$ python -q
>>> import numpy as np
>>> np.set_printoptions(suppress=True, linewidth=200)
>>> A = np.loadtxt("run11.csv", delimiter=",")
>>> print(A)
[[ 10.67  -20.895  90.614  40.426]
 [ 10.757 -19.599  89.857  39.635]
 [  9.921 -21.857  90.685  39.364]
 [  8.082 -18.181  89.239  40.616]
 [ 10.254 -20.29   90.025  38.899]
 [ 10.982 -17.338  89.648  40.314]
 [ 11.599 -19.556  90.89   39.158]
 [  9.582 -20.484  91.727  39.107]
 [ 11.81  -20.166  91.169  39.871]
 [ 10.029 -21.685  90.917  39.791]
 [ 10.412 -18.471  90.886  40.118]
 [  9.364 -21.75   90.76   40.385]]
>>> Ac = (A - A.mean(axis=0)) / A.std(axis=0)
>>> print(np.argwhere(np.abs(Ac) > 2))
[[3 0]]
>>> c = np.linalg.lstsq(np.delete(Ac, 3, axis=1), Ac[:, 3])[0]
>>> print(c.round(3))
[-0.244  0.213 -0.198]
>>> print(np.abs(c).argmax())
0
>>> J = np.load("dump.npy")
>>> print(J)
[[ -2.72   -2.7    -0.335  -6.277]
 [ -3.183  -7.251   1.201 -11.41 ]
 [  9.04  -11.26    4.552 -12.106]
 [  0.903   5.124  -0.949   7.896]]
>>> hat = np.triu(np.array([[3, -3, -3, -3], [1, -2, -1, 1], [2, -2, 3, 2], [-1, -2, 0, 0]]), 1) + np.eye(4)
>>> Y = hat @ J @ np.linalg.inv(hat)
>>> print(np.linalg.matrix_rank(Y))
4
>>> U, sv, vt = np.linalg.svd(J)
>>> print(sv.round(3))
[24.792  9.964  0.837  0.02 ]
>>> Y = U[:, :3] @ np.diag(sv[:3]) @ vt[:3]
>>> print(round(float(np.linalg.norm(J - Y, 2)), 3), np.round(sv[3], 3))
0.02 0.02
>>> print(np.round(np.linalg.norm(J - Y) / np.linalg.norm(J), 3))
0.001
>>> print(round(np.abs(J - Y).max(), 3))
0.014
>>> r0, v = J[1], J[0]
>>> print(round(r0 @ v, 3))
99.454
>>> print(round(r0 @ r0, 3))
194.339
>>> p = (r0 @ v) / (r0 @ r0) * r0
>>> print(np.linalg.matrix_rank(np.outer(r0, v)))
1
>>> print(p.round(3))
[-1.629 -3.711  0.615 -5.839]
>>> print(round(np.linalg.norm(r0 + v) ** 2 + np.linalg.norm(r0 - v) ** 2, 3))
497.081
>>> W = np.array([[-1, -3, 1], [0, -3, -2], [0, 0, -2], [-1, -3, -1]])
>>> c = np.array([2, 0, 2])
>>> act = np.maximum(J @ W + c, 0)
>>> print(np.linalg.matrix_rank(act))
3
>>> print(act.round(3))
[[10.997 35.091 11.627]
 [16.593 65.532 22.327]
 [ 5.066 42.978 36.562]
 [ 0.     0.     0.   ]]
>>> cent = np.array([[2, -3], [3, -3], [-3, 0]])
>>> print(np.round(act @ cent, 3))
[[  92.386 -138.264]
 [ 162.801 -246.375]
 [  29.38  -144.132]
 [   0.       0.   ]]
>>> print((act @ cent).round(6).argmax(axis=1))
[0 0 0 0]
>>> Y = J / np.linalg.norm(J, axis=1, keepdims=True)
>>> C2 = Y @ Y.T
>>> print((np.abs(C2) > 0.9).astype(int))
[[1 1 0 1]
 [1 1 0 1]
 [0 0 1 0]
 [1 1 0 1]]
>>> print(np.round(np.linalg.norm(Y, axis=1), 3))
[1. 1. 1. 1.]
>>> print(np.argwhere(np.triu(np.abs(C2) > 0.95, 1)))
[[0 1]
 [1 3]]
>>> print((C2 - 2 * np.eye(4)).round(6).argmax(axis=1))
[1 0 1 2]
>>> print(C2.round(3))
[[ 1.     0.969  0.562 -0.937]
 [ 0.969  1.     0.727 -0.991]
 [ 0.562  0.727  1.    -0.811]
 [-0.937 -0.991 -0.811  1.   ]]
>>> K = np.load("data.npy")
>>> print(K)
[[-1.455  0.463 -3.69  -2.823]
 [ 0.13   1.302  2.961 -5.179]
 [ 1.332 -2.636 -4.298  1.49 ]
 [-0.038 -0.371 -0.063  2.167]
 [-2.876 -1.238  1.077 -3.381]
 [ 2.988  1.05   4.291 -5.097]
 [-1.164 -2.577  1.546  0.855]
 [-1.97  -1.783 -2.438 -0.636]
 [-1.713  0.167  0.546 -0.978]
 [-1.287  0.235  1.819 -1.55 ]
 [-0.122  2.508  0.182 -0.71 ]
 [-0.1    2.136  0.872  6.121]
 [ 3.729 -0.541  0.724 -1.238]
 [ 6.766  1.323  5.742 -2.565]
 [ 2.615  0.362 -4.245  1.445]
 [ 2.127 -2.954 -2.097  1.433]
 [ 1.556 -0.589  1.438 -2.287]
 [ 4.937 -3.842 -3.115  3.46 ]]
>>> x = np.array([-1, -1, 1, 3])
>>> rhs = K @ x
>>> print(np.round(np.linalg.solve(K.T @ K, K.T @ rhs), 3))
[-1. -1.  1.  3.]
>>> print(np.round(np.linalg.lstsq(K, rhs)[0], 3))
[-1. -1.  1.  3.]
>>> rng = np.random.default_rng(4135)
>>> rhs = rhs + 0.05 * rng.normal(size=18)
>>> print(rhs.round(3))
[-11.215 -13.975   1.482   6.876  -4.953 -15.034   7.868  -0.561  -0.838  -1.726  -4.248  17.15   -6.164 -10.018  -2.868   2.995  -6.359   6.105]
>>> c, *_ = np.linalg.lstsq(K, rhs)
>>> print(c.round())
[-1. -1.  1.  3.]
